$ python -q
>>> import numpy as np
>>> np.set_printoptions(precision=2, suppress=True, linewidth=100)
>>> def rd(a):
...     return np.round(a, 2) + 0
... 
>>> mat, _ = np.linalg.qr(np.array([[0.7, 1.1, -0.5, -0.4],
...     [-0.4, 0.1, 0.4, 1.0],
...     [-1.3, 1.7, 0.1, 0.2],
...     [-0.1, 0.0, 0.2, -1.7]]))
>>> rd(mat)
array([[-0.46, -0.86,  0.2 , -0.05],
       [ 0.26,  0.09,  0.82, -0.51],
       [ 0.85, -0.49, -0.18,  0.06],
       [ 0.07,  0.04,  0.51,  0.86]])
>>> rd(np.linalg.svd(mat, compute_uv=False))
array([1., 1., 1., 1.])
>>> rd(np.linalg.pinv(mat))
array([[-0.46,  0.26,  0.85,  0.07],
       [-0.86,  0.09, -0.49,  0.04],
       [ 0.2 ,  0.82, -0.18,  0.51],
       [-0.05, -0.51,  0.06,  0.86]])
>>> gram = mat.T @ mat
>>> np.allclose(gram, gram.T)
True
>>> x = np.array([-2, 2, 2, -2])
>>> [p for p in range(1, 25) if np.allclose(np.linalg.matrix_power(mat, p), np.eye(4))]
[]
>>> rd(mat.T @ (mat @ x))
array([-2.,  2.,  2., -2.])
>>> 4 - np.linalg.matrix_rank(mat - np.eye(4), tol=1e-8)
np.int64(1)
>>> rd(np.linalg.det(mat))
np.float64(-1.0)
>>> rd(np.linalg.norm(x)), rd(np.linalg.norm(mat @ x))
(np.float64(4.0), np.float64(4.0))
>>> arr = np.loadtxt("run13.csv", delimiter=",")
>>> arr
array([[ 1.,  2., -3.,  1.,  2., -4., -4., -1.,  2.,  0.],
       [ 2.,  1.,  2., -3.,  1.,  2., -4., -4., -1.,  2.],
       [-3.,  2.,  1.,  2., -3.,  1.,  2., -4., -4., -1.],
       [ 1., -3.,  2.,  1.,  2., -3.,  1.,  2., -4., -4.],
       [ 2.,  1., -3.,  2.,  1.,  2., -3.,  1.,  2., -4.],
       [-4.,  2.,  1., -3.,  2.,  1.,  2., -3.,  1.,  2.],
       [-4., -4.,  2.,  1., -3.,  2.,  1.,  2., -3.,  1.],
       [-1., -4., -4.,  2.,  1., -3.,  2.,  1.,  2., -3.],
       [ 2., -1., -4., -4.,  2.,  1., -3.,  2.,  1.,  2.],
       [ 0.,  2., -1., -4., -4.,  2.,  1., -3.,  2.,  1.]])
>>> rng = np.random.default_rng(812336)
>>> z = rng.permutation(10)
>>> z
array([2, 0, 5, 4, 7, 9, 3, 6, 8, 1])
>>> Y = arr[z][:, z]
>>> np.diag(Y)
array([1., 1., 1., 1., 1., 1., 1., 1., 1., 1.])
>>> evals, V = np.linalg.eigh(arr)
>>> x = np.array([1, 1, -3, -2, 2, 5, -3, 7, 7, -7])
>>> rd(np.linalg.eigvalsh(arr[1:, 1:]))
array([-7.79, -6.42, -4.47, -3.03, -2.81,  2.48,  6.86, 10.96, 13.22])
>>> z = rng.permutation(10)
>>> Y = arr[:, z] * rng.choice([-1, 1], 10)
>>> Y
array([[-0.,  2., -2.,  4.,  1., -4., -1., -2.,  1., -3.],
       [-2., -1., -1., -2., -3., -4., -2., -1.,  4.,  2.],
       [ 1., -4., -2., -1.,  2.,  2.,  3.,  3.,  4.,  1.],
       [ 4., -4.,  3.,  3.,  1.,  1., -1., -2., -2.,  2.],
       [ 4.,  2., -1., -2.,  2., -3., -2., -1., -1., -3.],
       [-2.,  1., -2., -1., -3.,  2.,  4., -2.,  3.,  1.],
       [-1., -3.,  4., -2.,  1.,  1.,  4.,  3., -2.,  2.],
       [ 3.,  2.,  4.,  3.,  2.,  2.,  1., -1., -1., -4.],
       [-2.,  1.,  1., -1., -4., -3., -2., -2., -2., -4.],
       [-1.,  2., -2., -2., -4.,  1., -0.,  4.,  3., -1.]])
>>> U, _, Vt = np.linalg.svd(arr.T @ Y)
>>> rd(np.linalg.lstsq(arr, Y)[0])
array([[ 0.,  0.,  0.,  0.,  0.,  0., -1.,  0.,  0.,  0.],
       [ 0.,  0., -1.,  0.,  0.,  0.,  0.,  0.,  0.,  0.],
       [ 0.,  0.,  0.,  0.,  0.,  0.,  0.,  0.,  0.,  1.],
       [ 0.,  0.,  0.,  0.,  1.,  0.,  0.,  0.,  0.,  0.],
       [ 0.,  0.,  0.,  0.,  0.,  0.,  0., -1.,  0.,  0.],
       [ 0.,  0.,  0., -1.,  0.,  0.,  0.,  0.,  0.,  0.],
       [ 0.,  0.,  0.,  0.,  0.,  1.,  0.,  0.,  0.,  0.],
       [ 0.,  0.,  0.,  0.,  0.,  0.,  0.,  0., -1.,  0.],
       [ 0.,  1.,  0.,  0.,  0.,  0.,  0.,  0.,  0.,  0.],
       [-1.,  0.,  0.,  0.,  0.,  0.,  0.,  0.,  0.,  0.]])
>>> rd(U @ Vt)
array([[ 0.,  0.,  0.,  0.,  0.,  0., -1.,  0.,  0.,  0.],
       [ 0.,  0., -1.,  0.,  0.,  0.,  0.,  0.,  0.,  0.],
       [ 0.,  0.,  0.,  0.,  0.,  0.,  0.,  0.,  0.,  1.],
       [ 0.,  0.,  0.,  0.,  1.,  0.,  0.,  0.,  0.,  0.],
       [ 0.,  0.,  0.,  0.,  0.,  0.,  0., -1.,  0.,  0.],
       [ 0.,  0.,  0., -1.,  0.,  0.,  0.,  0.,  0.,  0.],
       [ 0.,  0.,  0.,  0.,  0.,  1.,  0.,  0.,  0.,  0.],
       [ 0.,  0.,  0.,  0.,  0.,  0.,  0.,  0., -1.,  0.],
       [ 0.,  1.,  0.,  0.,  0.,  0.,  0.,  0.,  0.,  0.],
       [-1.,  0.,  0.,  0.,  0.,  0.,  0.,  0.,  0.,  0.]])
